$ python3 -q
>>> import numpy as np
>>> from numpy import linalg as LA
>>> np.set_printoptions(precision=1, suppress=True, linewidth=120)
>>> tidy = lambda a: np.round(a, 1) + 0
>>> K = np.tanh(np.array([[0.5, 0.2, 0.8],
...     [0.6, 2.0, 0.3],
...     [0.2, -0.5, -0.4],
...     [1.7, 0.3, 1.3],
...     [0.2, -0.4, -0.6],
...     [-0.7, -1.3, 0.4],
...     [0.1, 0.0, -1.1],
...     [-0.9, -1.3, -1.2],
...     [-0.4, 0.1, 0.3],
...     [1.1, -0.7, -2.3],
...     [0.0, 0.6, -0.4],
...     [1.0, -0.2, -2.0],
...     [0.5, 0.6, 1.2],
...     [0.6, 0.0, 0.8],
...     [-0.6, -1.2, -0.1]]) @ np.array([[-0.2, 2.0, -2.4, 0.0],
...     [-0.6, -0.6, -0.3, 0.1],
...     [1.6, 1.0, -1.5, 0.8]]))
>>> print(tidy(K))
[[ 0.8  0.9 -1.   0.6]
 [-0.7  0.3 -1.   0.4]
 [-0.4  0.3  0.3 -0.4]
 [ 0.9  1.  -1.   0.8]
 [-0.6  0.   0.5 -0.5]
 [ 0.9 -0.2  0.9  0.2]
 [-0.9 -0.7  0.9 -0.7]
 [-0.7 -1.   1.  -0.8]
 [ 0.5 -0.5  0.4  0.2]
 [-1.   0.3  0.8 -1. ]
 [-0.8 -0.6  0.4 -0.3]
 [-1.   0.1  0.6 -0.9]
 [ 0.9  1.  -1.   0.8]
 [ 0.8  1.  -1.   0.6]
 [ 0.6 -0.5  1.  -0.2]]
>>> K @ K
Traceback (most recent call last):
  File "<python-input-6>", line 1, in <module>
    K @ K
    ~~^~~
ValueError: matmul: Input operand 1 has a mismatch in its core dimension 0, with gufunc signature (n?,k),(k,m?)->(n?,m?) (size 15 is different from 4)
>>> C2 = K.T @ K
>>> tidy(np.diag(C2))
array([ 9.4,  6.4, 10. ,  5.5])
>>> (K @ K.T).shape
(15, 15)
>>> tidy(LA.svd(K, compute_uv=False) ** 2)
array([23.5,  5.8,  1.9,  0.1])
>>> tidy(C2)
array([[ 9.4,  3.7, -4.8,  6. ],
       [ 3.7,  6.4, -6.5,  3.6],
       [-4.8, -6.5, 10. , -6.1],
       [ 6. ,  3.6, -6.1,  5.5]])
>>> LA.matrix_rank(C2)
np.int64(4)
>>> print(tidy(LA.eigvalsh(C2)[::-1]))
[23.5  5.8  1.9  0.1]
>>> tidy(np.trace(C2)), tidy((K ** 2).sum())
(np.float64(31.3), np.float64(31.3))
>>> out = np.array([[0, 4], [2, 3], [4, 5], [2, 3]])
>>> print(tidy(np.einsum("ij->j", C2)))
[14.3  7.2 -7.4  8.9]
>>> tidy(np.einsum("ik,kj->ji", C2, out))
array([[ 0.3, -5.9, 14.9, -6.4],
       [42.6, 12.3, -6.8, 20.5]])
>>> print(tidy(LA.norm(K, axis=0)))
[3.1 2.5 3.2 2.3]
>>> print(LA.norm(K, axis=1).argmax())
3
>>> tidy(LA.norm(K, 1)), tidy(LA.norm(K, np.inf))
(np.float64(11.7), np.float64(3.7))
>>> data = np.load("out15.npy")
>>> data
array([[ 3,  2,  3, -6,  1],
       [ 2,  0,  2, -4,  3],
       [ 3,  0,  3, -6,  1],
       [ 3,  3,  2, -4,  0],
       [ 2,  2,  3, -6,  2],
       [ 3,  2,  1, -2,  3],
       [ 2,  3,  3, -6,  3],
       [ 3,  2,  1, -2,  3]])
>>> # rows 5 and 7 are equal
>>> out = np.array([[2, 1], [1, 2], [2, 0], [0, 0], [1, 2]])
>>> np.einsum("ij,ij->i", data, data)
array([59, 33, 55, 38, 57, 27, 67, 27])
>>> out @ data
Traceback (most recent call last):
  File "<python-input-26>", line 1, in <module>
    out @ data
    ~~~~^~~~~~
ValueError: matmul: Input operand 1 has a mismatch in its core dimension 0, with gufunc signature (n?,k),(k,m?)->(n?,m?) (size 8 is different from 2)
>>> print(data @ out)
[[15  9]
 [11  8]
 [13  5]
 [13  9]
 [14 10]
 [13 13]
 [16 14]
 [13 13]]
>>> out.T @ data.T
array([[15, 11, 13, 13, 14, 13, 16, 13],
       [ 9,  8,  5,  9, 10, 13, 14, 13]])
>>> LA.matrix_rank(np.vstack([data, out.T]))
np.int64(5)
